$ ipython --no-banner

In [1]: import numpy as np

In [2]: np.set_printoptions(precision=3, suppress=True, linewidth=120, sign=" ")

In [3]: W0 = np.loadtxt("block1.csv", delimiter=",")

In [4]: W0
Out[4]: 
array([[ 0.076, -0.252, -0.084, -0.252, -0.924, -0.084],
       [-0.252,  0.931, -0.023, -0.069, -0.252, -0.023],
       [-0.084, -0.023,  0.992, -0.023, -0.084, -0.008],
       [-0.252, -0.069, -0.023,  0.931, -0.252, -0.023],
       [-0.924, -0.252, -0.084, -0.252,  0.076, -0.084],
       [-0.084, -0.023, -0.008, -0.023, -0.084,  0.992]])

In [5]: w, vecs = np.linalg.eigvalsh(W0)
Traceback (most recent call last):
  Cell In[5], line 1
    w, vecs = np.linalg.eigvalsh(W0)
ValueError: too many values to unpack (expected 2)


In [6]: w, vecs = np.linalg.eigh(W0)

In [7]: (w > 1e-8).sum(), (w < -1e-8).sum()
Out[7]: (np.int64(5), np.int64(1))

In [8]: np.linalg.eigvalsh(W0 + 5 * np.eye(6))
Out[8]: array([ 4.,  6.,  6.,  6.,  6.,  6.])

In [9]: np.round(vecs.T @ W0 @ vecs, 3) + 0
Out[9]: 
array([[-1.,  0.,  0.,  0.,  0.,  0.],
       [ 0.,  1.,  0.,  0.,  0.,  0.],
       [ 0.,  0.,  1.,  0.,  0.,  0.],
       [ 0.,  0.,  0.,  1.,  0.,  0.],
       [ 0.,  0.,  0.,  0.,  1.,  0.],
       [ 0.,  0.,  0.,  0.,  0.,  1.]])

In [10]: np.unique(w.round(6) + 0, return_counts=True)[1]
Out[10]: array([ 1,  5])

In [11]: W0[5] @ W0[4]
Out[11]: np.float64(0.0)

In [12]: round(float(np.linalg.norm(W0[5], 1)), 3), round(np.linalg.norm(W0[5], np.inf), 3)
Out[12]: (1.214, np.float64(0.992))

In [13]: round(np.linalg.norm(W0, 2), 3)
Out[13]: np.float64(1.0)

In [14]: np.linalg.norm(W0, axis=1)
Out[14]: array([ 1.,  1.,  1.,  1.,  1.,  1.])

In [15]: np.linalg.norm(W0, axis=0)
Out[15]: array([ 1.,  1.,  1.,  1.,  1.,  1.])
